% python3 -q
>>> import numpy as np
>>> np.set_printoptions(suppress=True, linewidth=160)
>>> mat = np.loadtxt("case12.csv", delimiter=",")
>>> mat
array([[ 9.05,  8.  ,  0.  ,  1.  ],
       [ 5.  , -1.95, -1.  , -7.  ],
       [ 3.  , -7.  , -4.95, -7.  ],
       [ 9.  ,  8.  ,  0.  ,  1.05]])
>>> G = mat.T @ mat
>>> G.round(2)
array([[196.9 , 113.65, -19.85, -37.5 ],
       [113.65, 180.8 ,  36.6 ,  79.05],
       [-19.85,  36.6 ,  25.5 ,  41.65],
       [-37.5 ,  79.05,  41.65, 100.1 ]])
>>> np.allclose(G, G.T)
True
>>> np.round(np.linalg.svd(mat, compute_uv=False) ** 2, 2) + 0
array([308.08, 187.73,   7.5 ,   0.  ])
>>> (mat @ mat.T).shape
(4, 4)
>>> W1 = np.array([[1, 1, 3, -1, 3, 0],
...     [-2, -3, -2, -2, -2, -1],
...     [0, 1, 1, 2, 3, 1],
...     [0, -2, -2, 1, 3, -1]])
>>> c = np.array([0, 3, 2, 0, 3, 0])
>>> H = np.maximum(mat @ W1 + c, 0)
>>> np.linalg.matrix_rank(H)
np.int64(4)
>>> C = np.array([[1, 1, -2],
...     [0, -1, 1],
...     [1, 0, 1],
...     [0, 1, 1],
...     [-1, 1, 0],
...     [-1, -1, -2]])
>>> W1 @ C
array([[ 1,  2,  1],
       [-1, -2, -1],
       [-3,  3,  2],
       [-4,  7, -1]])
>>> np.round(H @ C, 2)
array([[ -6.  ,  17.15,  11.15],
       [ 34.85, -25.9 ,  27.05],
       [ 42.  , -28.1 ,  18.  ],
       [ -6.25,  17.15,  10.9 ]])
>>> left, sv, Vt = np.linalg.svd(mat, full_matrices=False)
>>> (sv > 1e-8).sum()
np.int64(4)
>>> np.allclose(left * sv @ Vt, mat)
True
>>> np.round(left.T @ mat @ Vt.T, 2) + 0
array([[17.55,  0.  ,  0.  ,  0.  ],
       [ 0.  , 13.7 ,  0.  ,  0.  ],
       [ 0.  ,  0.  ,  2.74,  0.  ],
       [ 0.  ,  0.  ,  0.  ,  0.  ]])
>>> np.round(Vt @ Vt.T, 2) + 0
array([[1., 0., 0., 0.],
       [0., 1., 0., 0.],
       [0., 0., 1., 0.],
       [0., 0., 0., 1.]])
>>> np.round(left.T @ left, 2) + 0
array([[1., 0., 0., 0.],
       [0., 1., 0., 0.],
       [0., 0., 1., 0.],
       [0., 0., 0., 1.]])
>>> sv.round(2) + 0
array([17.55, 13.7 ,  2.74,  0.  ])
>>> [round(float(x), 2) for x in np.linalg.svd(mat, compute_uv=False)[:3]]
[17.55, 13.7, 2.74]
>>> np.argsort(-np.linalg.norm(mat, axis=0).round(6), kind="stable")[:3]
array([0, 1, 3])
>>> left, sv, Vt = np.linalg.svd(mat)
>>> np.argmax(sv[:-1] / (sv[1:] + 1e-6)) + 1
np.int64(3)
>>> out = left[:, :3] @ np.diag(sv[:3]) @ Vt[:3]
>>> round(np.linalg.norm(mat - out, 2), 2), round(sv[3], 2)
(np.float64(0.0), np.float64(0.0))
>>> np.linalg.matrix_rank(mat, rtol=0.05)
np.int64(3)
>>> round(float(np.linalg.norm(mat - out) / np.linalg.norm(mat)), 2)
0.0
>>> C = 20 * np.array([[-0.8, 1.7, 1.0, 0.5], [-0.7, -1.4, 2.6, 0.8]])
>>> rng = np.random.default_rng(4183)
>>> idx = rng.integers(0, 2, 10)
>>> arr = C[idx] + rng.normal(size=(10, 4))
>>> arr.round(2)
array([[-18.64,  33.41,  19.5 ,  10.12],
       [-15.5 ,  36.12,  20.59,  11.87],
       [-12.93, -26.65,  52.38,  14.67],
       [-13.06, -27.52,  53.03,  15.66],
       [-15.54,  32.32,  19.42,  11.52],
       [-17.48,  35.79,  20.11,   9.09],
       [-15.71,  33.42,  20.4 ,   9.29],
       [-14.18, -28.92,  53.5 ,  15.54],
       [-13.38, -27.26,  52.83,  17.03],
       [-17.55,  32.4 ,  21.26,   8.61]])
>>> P = np.triu(np.array([[2, 2, 1, 3], [1, 2, 1, 0], [0, 1, 2, 2], [1, 2, 2, 0]]), 1) + np.eye(4)
>>> out = P @ mat @ np.linalg.inv(P)
>>> out.round(2)
array([[  49.05,  -77.  ,   21.  , -206.  ],
       [   8.  ,  -24.95,   11.  ,  -60.  ],
       [  21.  ,  -33.  ,    7.05,  -82.  ],
       [   9.  ,  -10.  ,    1.  ,  -27.95]])
>>> round(float(np.linalg.det(out)), 2)
-1.03
